% python3 -q
>>> import numpy as np
>>> from numpy import linalg as LA
>>> np.set_printoptions(precision=3, suppress=True, linewidth=100)
>>> def rd(a):
...     return np.round(a, 3) + 0
... 
>>> K = np.loadtxt("case5.csv", delimiter=",")
>>> print(K)
[[ 2.  0. -3.  3.]
 [ 0.  3.  0.  0.]
 [-1.  0.  3.  3.]
 [ 2.  0. -3.  2.]]
>>> q, evecs = LA.qr(K[:, :2])[0], LA.qr(K[:, 2:])[0]
>>> sig = LA.svd(q.T @ evecs, compute_uv=False)
>>> print(rd(np.degrees(np.arccos(sig.clip(0, 1)))))
[ 2.426 90.   ]
>>> data = np.loadtxt("arr.csv", delimiter=",")
>>> print(rd(data))
[[-0.52   0.411  0.748]
 [-0.347 -0.903  0.255]
 [ 0.78  -0.127  0.612]]
>>> print(rd(LA.svd(data, compute_uv=False)))
[1. 1. 1.]
>>> print(rd(data[:, 2] @ data[:, 1]))
0.0
>>> vec = np.array([-1, 3, 0])
>>> print(rd(np.sort(np.abs(np.degrees(np.angle(LA.eigvals(data)))))))
[  0.   154.86 154.86]
>>> print(rd(LA.norm(vec)), rd(LA.norm(data @ vec)))
3.162 3.162
>>> print([p for p in range(1, 25) if np.allclose(LA.matrix_power(data, p), np.eye(3))])
[]
>>> print(3 - LA.matrix_rank(data - np.eye(3), tol=1e-8))
1
>>> print(rd(data.T @ (data @ vec)))
[-1.  3.  0.]
>>> u = np.array([4, 8, 5])
>>> Y = data + np.outer(u, np.eye(3)[2])
>>> print(LA.matrix_rank(Y - data))
1
>>> print(rd(Y))
[[-0.52   0.411  4.748]
 [-0.347 -0.903  8.255]
 [ 0.78  -0.127  5.612]]
>>> print(rd(LA.det(Y) / LA.det(data)), rd(1 + LA.solve(data, u)[2]))
9.096 9.096
>>> print(rd(LA.norm(Y, axis=0)))
[ 1.     1.    11.054]
>>> print(rd(LA.norm(Y[1] - Y[0])))
3.749
>>> print(LA.norm(Y, axis=1).argmax())
1
>>> print(rd(LA.norm(Y, "nuc")))
12.89
>>> print(rd(LA.norm(Y, 1)), rd(LA.norm(Y, np.inf)))
18.616 9.505
>>> q, _ = LA.qr(np.array([[0.1, 1.1, -0.4],
...     [0.2, 0.1, -0.1],
...     [-0.1, 0.8, 0.3],
...     [-1.2, 2.1, -2.4]]))
>>> X = q @ q.T
>>> print(rd(X))
[[ 0.802  0.373  0.135  0.034]
 [ 0.373  0.297 -0.255 -0.065]
 [ 0.135 -0.255  0.907 -0.024]
 [ 0.034 -0.065 -0.024  0.994]]
>>> # rows and columns are dependent
>>> X.inv()
Traceback (most recent call last):
  File "<python-input-33>", line 1, in <module>
    X.inv()
    ^^^^^
AttributeError: 'numpy.ndarray' object has no attribute 'inv'
>>> print(np.allclose(X, X.T))
True
>>> LA.determinant(X)
Traceback (most recent call last):
  File "<python-input-35>", line 1, in <module>
    LA.determinant(X)
    ^^^^^^^^^^^^^^
AttributeError: module 'numpy.linalg' has no attribute 'determinant'
>>> print(rd(np.sort(np.abs(LA.eigvals(X)))))
[0. 1. 1. 1.]
>>> print(rd(LA.matrix_power(X, 2)))
[[ 0.802  0.373  0.135  0.034]
 [ 0.373  0.297 -0.255 -0.065]
 [ 0.135 -0.255  0.907 -0.024]
 [ 0.034 -0.065 -0.024  0.994]]
>>> vec = np.array([8, 5, 6, 2])
>>> print(rd(LA.eigvalsh(2 * X - np.eye(4))))
[-1.  1.  1.  1.]
>>> left, sig, vt = LA.svd(X)
>>> print(rd(sig))
[1. 1. 1. 0.]
>>> Y = left[:, :3] @ np.diag(sig[:3]) @ vt[:3]
>>> print(LA.matrix_rank(Y))
3
>>> A = np.load("layer12.npy")
>>> print(A)
[[ 1  0  5  4]
 [ 3  5  6  9]
 [ 8 10  8 11]
 [ 9 13 11 14]
 [ 9 13 12 17]
 [14 14 17 18]
 [18 15 18 22]
 [23 19 21 23]
 [24 23 24 23]
 [25 27 24 28]
 [25 29 27 31]
 [28 32 30 35]
 [31 37 34 36]
 [35 39 34 40]
 [35 41 36 42]
 [35 44 37 42]
 [37 46 42 44]
 [37 48 44 45]
 [41 53 49 46]]
>>> Y = np.c_[A[:, :3] @ np.array([[0, 1, 1], [2, 1, 1], [0, 2, 1]]), np.array([8, 0, 5, 3, 5, 3, 8, 4, 8, 0, 5, 1, 5, 2, 9, 8, 3, 1, 6])]
>>> print(Y)
[[  0  11   6   8]
 [ 10  20  14   0]
 [ 20  34  26   5]
 [ 26  44  33   3]
 [ 26  46  34   5]
 [ 28  62  45   3]
 [ 30  69  51   8]
 [ 38  84  63   4]
 [ 46  95  71   8]
 [ 54 100  76   0]
 [ 58 108  81   5]
 [ 64 120  90   1]
 [ 74 136 102   5]
 [ 78 142 108   2]
 [ 82 148 112   9]
 [ 88 153 116   8]
 [ 92 167 125   3]
 [ 96 173 129   1]
 [106 192 143   6]]
>>> print(rd(LA.norm(Y - A @ LA.lstsq(A, Y)[0], axis=0)))
[ 0.     0.     0.    13.042]
>>> print(rd(LA.norm(LA.qr(A)[0].T @ Y, axis=0) ** 2 / ((Y ** 2).sum(axis=0) + 1e-12)))
[1.    1.    1.    0.674]
>>> z = A[:, 2] > np.median(A[:, 2])
>>> u = A[z].mean(axis=0) - A[~z].mean(axis=0)
>>> print(np.argsort(-np.abs(u).round(6), kind="stable"))
[1 3 2 0]
>>> print(((A - A.mean(axis=0)) @ u > 0).astype(int))
[0 0 0 0 0 0 0 0 0 1 1 1 1 1 1 1 1 1 1]
>>> vec = np.array([-1, 2, 4, -5])
>>> rhs = A @ vec
>>> print(rd(LA.lstsq(A, rhs)[0]))
[-1.  2.  4. -5.]
>>> rng = np.random.default_rng(6192)
>>> rhs = rhs + 0.3 * rng.normal(size=19)
>>> print(rd(rhs))
[ -0.909 -14.494 -11.364  -8.472 -19.578  -8.28  -25.499 -15.656   2.739 -14.607 -13.993 -19.184
  -1.404 -20.601 -18.986  -8.393   2.691   9.951  30.998]
>>> c, *_ = LA.lstsq(A, rhs)
>>> print(rd(LA.norm(rhs - A @ c)))
1.383
>>> print(rd(c))
[-0.969  2.006  3.931 -4.968]
>>> print([round(float(LA.norm(LA.solve(A.T @ A + lam * np.eye(4), A.T @ rhs))), 2) for lam in (0, 1, 10, 100)])
[6.72, 6.63, 5.95, 3.13]
>>> left, sig, vt = LA.svd(X)
>>> evecs = vt[:(sig > 1e-8).sum()]
>>> vec = X[1] + 3 * X[2] + rng.integers(2) * np.eye(4)[3]
>>> print(rd(vec))
[ 0.78  -0.469  2.467 -0.135]
>>> print(rd(LA.norm(vec - evecs.T @ evecs @ vec)))
0.0
>>> print(rd(evecs.T @ evecs))
[[ 0.802  0.373  0.135  0.034]
 [ 0.373  0.297 -0.255 -0.065]
 [ 0.135 -0.255  0.907 -0.024]
 [ 0.034 -0.065 -0.024  0.994]]
